$ ipython --no-banner

In [1]: import numpy as np

In [2]: import numpy.linalg as la

In [3]: np.set_printoptions(precision=3, suppress=True, linewidth=120)

In [4]: def rd(a):
   ...:     return np.round(a, 3) + 0
   ...: 

In [5]: A = np.loadtxt("out7.csv", delimiter=",")

In [6]: A
Out[6]: 
array([[2., 1., 2., 2., 0., 1.],
       [0., 3., 2., 0., 2., 3.],
       [2., 2., 2., 3., 1., 2.]])

In [7]: rd(la.norm(A, "nuc"))
Out[7]: np.float64(11.513)

In [8]: print(rd(la.norm(A[1], 1)), rd(la.norm(A[1], np.inf)))
10.0 3.0

In [9]: rd(la.norm(A[1] - A[0]))
Out[9]: np.float64(4.472)

In [10]: rd(la.norm(A, 2))
Out[10]: np.float64(7.347)

In [11]: w1 = np.array([[4, 3, 4, 3, 3],
    ...:     [1, 5, 1, 5, 4],
    ...:     [0, 5, 2, 1, 0],
    ...:     [0, 1, 3, 4, 4],
    ...:     [4, 1, 4, 3, 3],
    ...:     [1, 2, 3, 4, 0]])

In [12]: b = np.array([0, 1, 2, 1, 0])

In [13]: hid = np.maximum(A @ w1 + b, 0)

In [14]: la.matrix_rank(hid)
Out[14]: np.int64(3)

In [15]: basis = np.array([[2, 0], [3, 5], [3, 2], [3, 5], [0, 0]])

In [16]: (hid @ basis).round(6).argmax(axis=1)
Out[16]: array([1, 1, 1])

In [17]: x0 = np.array([2, 0, 2, 3, 0, 2])

In [18]: a = np.maximum(A @ x0, 0)

In [19]: print(rd(np.tanh(A @ x0)))
[1. 1. 1.]

In [20]: A.T @ a
Out[20]: array([74., 88., 94., 95., 41., 88.])

In [21]: Uu, s, Vt = la.svd(A, full_matrices=False)

In [22]: print(rd(Vt @ Vt.T))
[[1. 0. 0.]
 [0. 1. 0.]
 [0. 0. 1.]]

In [23]: (s > 1e-8).sum()
Out[23]: np.int64(3)

In [24]: rd(Uu.T @ A @ Vt.T)
Out[24]: 
array([[7.347, 0.   , 0.   ],
       [0.   , 3.376, 0.   ],
       [0.   , 0.   , 0.79 ]])

In [25]: np.allclose(Uu * s @ Vt, A)
Out[25]: True

In [26]: rd(s)
Out[26]: array([7.347, 3.376, 0.79 ])

In [27]: np.abs(Uu[:, 0]).round(6).argmax()
Out[27]: np.int64(2)

In [28]: rd(Uu.T @ Uu)
Out[28]: 
array([[1., 0., 0.],
       [0., 1., 0.],
       [0., 0., 1.]])

In [29]: Uu.shape, s.shape, Vt.shape
Out[29]: ((3, 3), (3,), (3, 6))

In [30]: rd(np.cumsum(s ** 2) / np.sum(s ** 2))
Out[30]: array([0.818, 0.991, 1.   ])

In [31]: t3 = np.stack([A, 5 * A, A[::-1]])

In [32]: np.einsum("bij,cij->bc", t3, t3)
Out[32]: 
array([[  66.,  330.,   62.],
       [ 330., 1650.,  310.],
       [  62.,  310.,   66.]])

In [33]: (t3 @ A.T).shape
Out[33]: (3, 3, 3)

In [34]: t3.sum(axis=0)
Out[34]: 
array([[14.,  8., 14., 15.,  1.,  8.],
       [ 0., 21., 14.,  0., 14., 21.],
       [14., 13., 14., 20.,  6., 13.]])

In [35]: t3.shape
Out[35]: (3, 3, 6)

In [36]: rd(la.norm(t3, axis=(1, 2)))
Out[36]: array([ 8.124, 40.62 ,  8.124])

In [37]: X = np.loadtxt("test2.csv", delimiter=",")

In [38]: X
Out[38]: 
array([[ 0.995,  0.894,  1.   , -0.91 , -0.129],
       [-0.99 , -0.43 , -0.178, -0.129, -0.139],
       [-0.977,  0.159, -1.   ,  0.983,  1.   ],
       [-0.515, -0.827, -0.993,  0.139,  0.964],
       [ 0.119,  0.02 , -0.898,  0.388,  0.959],
       [ 0.944, -0.818, -0.999,  0.485,  0.925],
       [ 0.929, -0.02 , -0.951,  0.544,  0.31 ],
       [-0.327, -0.207, -1.   ,  0.983,  0.996],
       [-0.282,  0.67 ,  0.999, -0.623, -0.993],
       [ 0.965, -0.675, -0.999,  0.731, -0.09 ],
       [-0.735, -0.983, -0.978, -0.53 , -0.885],
       [ 0.998,  0.08 , -0.999,  0.876, -0.438],
       [-0.992, -0.47 ,  0.604, -0.31 , -0.978],
       [ 0.96 , -0.405, -0.988,  0.523,  0.438],
       [ 0.8  ,  0.446, -0.848,  0.572,  0.89 ],
       [ 0.988, -0.282,  0.999, -0.944,  0.05 ],
       [-0.896, -0.585, -1.   ,  0.974,  1.   ],
       [-0.706,  0.119,  0.762, -0.188, -0.74 ],
       [ 0.984, -0.454,  0.291, -0.446, -0.653],
       [-1.   , -0.264, -1.   ,  0.978,  1.   ],
       [-0.971,  0.235,  0.998, -0.696, -0.986],
       [ 0.939, -0.291, -0.954,  0.438, -0.139],
       [-0.953, -0.01 , -0.05 , -0.1  ,  0.973]])

In [39]: gram = np.cov(X, rowvar=False)

In [40]: rd(np.corrcoef(X[:, 2], X[:, 1])[0, 1])
Out[40]: np.float64(0.479)

In [41]: rd(np.corrcoef(X.T))
Out[41]: 
array([[ 1.   ,  0.086, -0.11 ,  0.027, -0.008],
       [ 0.086,  1.   ,  0.479, -0.214, -0.123],
       [-0.11 ,  0.479,  1.   , -0.853, -0.627],
       [ 0.027, -0.214, -0.853,  1.   ,  0.654],
       [-0.008, -0.123, -0.627,  0.654,  1.   ]])

In [42]: x0 = np.array([6, 5, 3, 4, 7])

In [43]: X @ np.eye(5)[2]
Out[43]: 
array([ 1.   , -0.178, -1.   , -0.993, -0.898, -0.999, -0.951, -1.   ,  0.999, -0.999, -0.978, -0.999,  0.604, -0.988,
       -0.848,  0.999, -1.   ,  0.762,  0.291, -1.   ,  0.998, -0.954, -0.05 ])

In [44]: np.sign((X @ x0).round(6))
Out[44]: 
array([ 1., -1.,  1., -1.,  1.,  1.,  1.,  1., -1.,  1., -1.,  1., -1.,  1.,  1.,  1., -1., -1., -1.,  1., -1.,  1.,
        1.])

In [45]: la.norm(X @ x0) <= la.norm(X, 2) * la.norm(x0) + 1e-9
Out[45]: np.True_

In [46]: B = np.c_[X[:, :2] @ np.array([[-4, 0], [0, -8]]), np.array([0, 1, 0, 1, 2, 0, 1, 1, 2, 2, 0, 2, 2, 1, 0, 2, 1, 0, 0, 1, 2, 0, 1])]

In [47]: B
Out[47]: 
array([[-3.98 , -7.152,  0.   ],
       [ 3.96 ,  3.44 ,  1.   ],
       [ 3.908, -1.272,  0.   ],
       [ 2.06 ,  6.616,  1.   ],
       [-0.476, -0.16 ,  2.   ],
       [-3.776,  6.544,  0.   ],
       [-3.716,  0.16 ,  1.   ],
       [ 1.308,  1.656,  1.   ],
       [ 1.128, -5.36 ,  2.   ],
       [-3.86 ,  5.4  ,  2.   ],
       [ 2.94 ,  7.864,  0.   ],
       [-3.992, -0.64 ,  2.   ],
       [ 3.968,  3.76 ,  2.   ],
       [-3.84 ,  3.24 ,  1.   ],
       [-3.2  , -3.568,  0.   ],
       [-3.952,  2.256,  2.   ],
       [ 3.584,  4.68 ,  1.   ],
       [ 2.824, -0.952,  0.   ],
       [-3.936,  3.632,  0.   ],
       [ 4.   ,  2.112,  1.   ],
       [ 3.884, -1.88 ,  2.   ],
       [-3.756,  2.328,  0.   ],
       [ 3.812,  0.08 ,  1.   ]])

In [48]: la.matrix_rank(B)
Out[48]: np.int64(3)

In [49]: la.matrix_rank(np.c_[X, B])
Out[49]: np.int64(6)

In [50]: print(rd(la.norm(la.qr(X)[0].T @ B, axis=0) ** 2 / ((B ** 2).sum(axis=0) + 1e-12)))
[1.    1.    0.079]

In [51]: rd(la.norm(B - X @ la.lstsq(X, B)[0], axis=0))
Out[51]: array([0.   , 0.   , 5.759])

In [52]: Uu, s, Vt = la.svd(X, full_matrices=False)

In [53]: rd(np.cumsum(s ** 2) / np.sum(s ** 2))
Out[53]: array([0.548, 0.815, 0.927, 0.984, 1.   ])

In [54]: labels = X[:, 1] > np.median(X[:, 1])

In [55]: u = X[labels].mean(axis=0) - X[~labels].mean(axis=0)

In [56]: np.argsort(-np.abs(u).round(6), kind="stable")
Out[56]: array([1, 2, 0, 4, 3])

In [57]: print(rd(u))
[-0.088  0.757  0.336  0.007  0.043]

In [58]: print(rd((((X - X.mean(axis=0)) @ u > 0) == labels).mean()))
0.739

In [59]: F = np.load("dump.npy")

In [60]: F
Out[60]: 
array([[10,  4,  0, 11, 11],
       [ 4,  8, -8,  2,  2],
       [ 0, -8, 10,  3,  3],
       [11,  2,  3, 13, 13],
       [11,  2,  3, 13, 13]])

In [61]: theta = np.radians(15)

In [62]: Rm = np.eye(5)

In [63]: Rm[2, 2] = Rm[4, 4] = np.cos(theta)

In [64]: Rm[2, 4], Rm[4, 2] = -np.sin(theta), np.sin(theta)

In [65]: rd(Rm)
Out[65]: 
array([[ 1.   ,  0.   ,  0.   ,  0.   ,  0.   ],
       [ 0.   ,  1.   ,  0.   ,  0.   ,  0.   ],
       [ 0.   ,  0.   ,  0.966,  0.   , -0.259],
       [ 0.   ,  0.   ,  0.   ,  1.   ,  0.   ],
       [ 0.   ,  0.   ,  0.259,  0.   ,  0.966]])

In [66]: B = F @ Rm.T

In [67]: rd(la.det(Rm)), rd(np.trace(Rm))
Out[67]: (np.float64(1.0), np.float64(4.932))

In [68]: rd(B)
Out[68]: 
array([[10.   ,  4.   , -2.847, 11.   , 10.625],
       [ 4.   ,  8.   , -8.245,  2.   , -0.139],
       [ 0.   , -8.   ,  8.883,  3.   ,  5.486],
       [11.   ,  2.   , -0.467, 13.   , 13.333],
       [11.   ,  2.   , -0.467, 13.   , 13.333]])

In [69]: np.allclose(F[:-1].T @ la.lstsq(F[:-1].T, F[-1])[0], F[-1])
Out[69]: True

In [70]: rd(np.trace(la.pinv(F) @ F))
Out[70]: np.float64(2.0)

In [71]: np.unique(F.round(6), axis=0).shape
Out[71]: (4, 5)

In [72]: w, vecs = la.eigh(F)

In [73]: rd(np.abs(vecs[:, -1]))
Out[73]: array([0.515, 0.129, 0.096, 0.595, 0.595])

In [74]: (w > 1e-8).sum(), (w < -1e-8).sum()
Out[74]: (np.int64(2), np.int64(0))

In [75]: B = F / la.norm(F, axis=1, keepdims=True)

In [76]: gram = B @ B.T

In [77]: print(rd(gram))
[[ 1.     0.497  0.133  0.983  0.983]
 [ 0.497  1.    -0.794  0.329  0.329]
 [ 0.133 -0.794  1.     0.314  0.314]
 [ 0.983  0.329  0.314  1.     1.   ]
 [ 0.983  0.329  0.314  1.     1.   ]]

In [78]: np.argwhere(np.triu(np.abs(gram) > 0.95, 1))
Out[78]: 
array([[0, 3],
       [0, 4],
       [3, 4]])

In [79]: rd(np.degrees(np.arccos(np.clip(gram[2, 0], -1, 1))))
Out[79]: np.float64(82.345)

In [80]: rd(la.norm(B, axis=1))
Out[80]: array([1., 1., 1., 1., 1.])

In [81]: (gram - 2 * np.eye(5)).round(6).argmax(axis=1)
Out[81]: array([3, 0, 3, 4, 3])

In [82]: rank = la.matrix_rank(F)

In [83]: rank
Out[83]: np.int64(2)

In [84]: ns = la.svd(F)[2][rank:].T

In [85]: la.matrix_rank(F.T @ F), la.matrix_rank(F @ F.T)
Out[85]: (np.int64(2), np.int64(2))

In [86]: ns.shape
Out[86]: (5, 3)

In [87]: rd(ns @ ns.T)
Out[87]: 
array([[ 0.716, -0.156,  0.053, -0.297, -0.297],
       [-0.156,  0.562,  0.469, -0.031, -0.031],
       [ 0.053,  0.469,  0.441, -0.109, -0.109],
       [-0.297, -0.031, -0.109,  0.641, -0.359],
       [-0.297, -0.031, -0.109, -0.359,  0.641]])

In [88]: print(np.allclose(F @ ns, 0))
True

In [89]: [int(la.matrix_rank(F[:i])) for i in range(1, len(F) + 1)]
Out[89]: [1, 2, 2, 2, 2]
